>>> import numpy as np
>>> import numpy.linalg as la
>>> np.set_printoptions(precision=2, suppress=True, linewidth=120, floatmode="fixed")
>>> M2 = np.array([[0, 1, 0, -2], [-1, 2, -2, 1], [-2, 1, -1, -1], [1, 1, 0, -2]])
>>> E = np.triu(M2, 1)
>>> E
array([[ 0,  1,  0, -2],
       [ 0,  0, -2,  1],
       [ 0,  0,  0, -1],
       [ 0,  0,  0,  0]])
>>> # rows and columns are dependent
>>> r = la.matrix_rank(E)
>>> r
np.int64(3)
>>> null = la.svd(E)[2][r:].T
>>> [int(la.matrix_rank(E[:i])) for i in range(1, len(E) + 1)]
[1, 2, 3, 3]
>>> null.shape
(4, 1)
>>> [int(la.matrix_rank(np.delete(E, i, axis=0))) for i in range(4)]
[2, 2, 2, 3]
>>> [int(la.matrix_rank(E[:, :j + 1])) for j in range(4)]
[0, 1, 2, 3]
>>> rng = np.random.default_rng(61252)
>>> z = rng.permutation(4)
>>> z
array([0, 1, 3, 2])
>>> M2 = E[z][:, z]
>>> np.allclose(M2, E)
False
>>> round(la.det(M2), 2), round(float(la.det(E[z])), 2)
(np.float64(0.0), 0.0)
>>> [round(float(x), 2) for x in la.svd(E, compute_uv=False)[:3]]
[2.77, 1.77, 0.41]
>>> la.cond(E) > 100
np.True_
>>> def softmax(z):
...     e = np.exp(z - z.max(axis=-1, keepdims=True))
...     return e / e.sum(axis=-1, keepdims=True)
... 
>>> softmax(E[3])
array([0.25, 0.25, 0.25, 0.25])
>>> softmax(E).sum(axis=1)
array([1.00, 1.00, 1.00, 1.00])
>>> softmax(10 * E[3])
array([0.25, 0.25, 0.25, 0.25])
>>> softmax(E[3] + 4)
array([0.25, 0.25, 0.25, 0.25])
>>> scores = E @ E.T / np.sqrt(4)
>>> softmax(scores)[3] @ E
array([ 0.00,  0.25, -0.50, -0.50])
>>> softmax(scores)
array([[0.75, 0.02, 0.17, 0.06],
       [0.03, 0.86, 0.04, 0.07],
       [0.46, 0.10, 0.28, 0.17],
       [0.25, 0.25, 0.25, 0.25]])
>>> W0 = np.array([[1, -3, -3, 3, 1],
...     [-1, -1, -1, -3, -2],
...     [-1, -3, 3, -2, 0],
...     [2, 1, -2, 3, 1],
...     [0, 2, 2, 2, 1]])
>>> W0[:, 2] = -3 * W0[:, 0]
>>> W0
array([[ 1, -3, -3,  3,  1],
       [-1, -1,  3, -3, -2],
       [-1, -3,  3, -2,  0],
       [ 2,  1, -6,  3,  1],
       [ 0,  2,  0,  2,  1]])
>>> # null space of dimension 1
>>> round(float(np.trace(la.pinv(W0) @ W0)), 2)
4.0
>>> np.unique(W0.round(6), axis=0).shape
(5, 5)
>>> np.allclose(W0[:-1].T @ la.lstsq(W0[:-1].T, W0[-1])[0], W0[-1])
True
>>> la.lstsq(W0[:-1].T, W0[-1])[2]
np.int32(4)
>>> P = np.triu(np.array([[1, -2, 1, -2, 1],
...     [-2, -2, 1, 1, 0],
...     [1, -5, -4, 3, 3],
...     [1, 3, 3, -2, -5],
...     [2, 1, 1, 5, -1]]), 1) + np.eye(5)
>>> M2 = P @ W0 @ la.inv(P)
>>> P @ W0 - W0 @ P
array([[ -3.00,   1.00,  11.00,  14.00,  26.00],
       [  1.00,  -4.00,  -1.00,  -9.00, -22.00],
       [  6.00,   7.00, -14.00,   7.00, -12.00],
       [  0.00,  -6.00,  -3.00,  11.00,  26.00],
       [  0.00,   0.00,  -2.00,  -2.00,  10.00]])
>>> np.round(np.poly(M2), 2) + 0
array([ 1.00, -7.00,  4.00, -1.00, -7.00,  0.00])
>>> r = la.matrix_rank(W0)
>>> r
np.int64(4)
>>> null = la.svd(W0)[2][r:].T
>>> null.shape
(5, 1)
>>> [int(la.matrix_rank(W0[:i])) for i in range(1, len(W0) + 1)]
[1, 2, 3, 4, 4]
>>> la.matrix_rank(W0.T @ W0), la.matrix_rank(W0 @ W0.T)
(np.int64(4), np.int64(4))
>>> [int(la.matrix_rank(W0[:, :j + 1])) for j in range(5)]
[1, 2, 2, 3, 4]
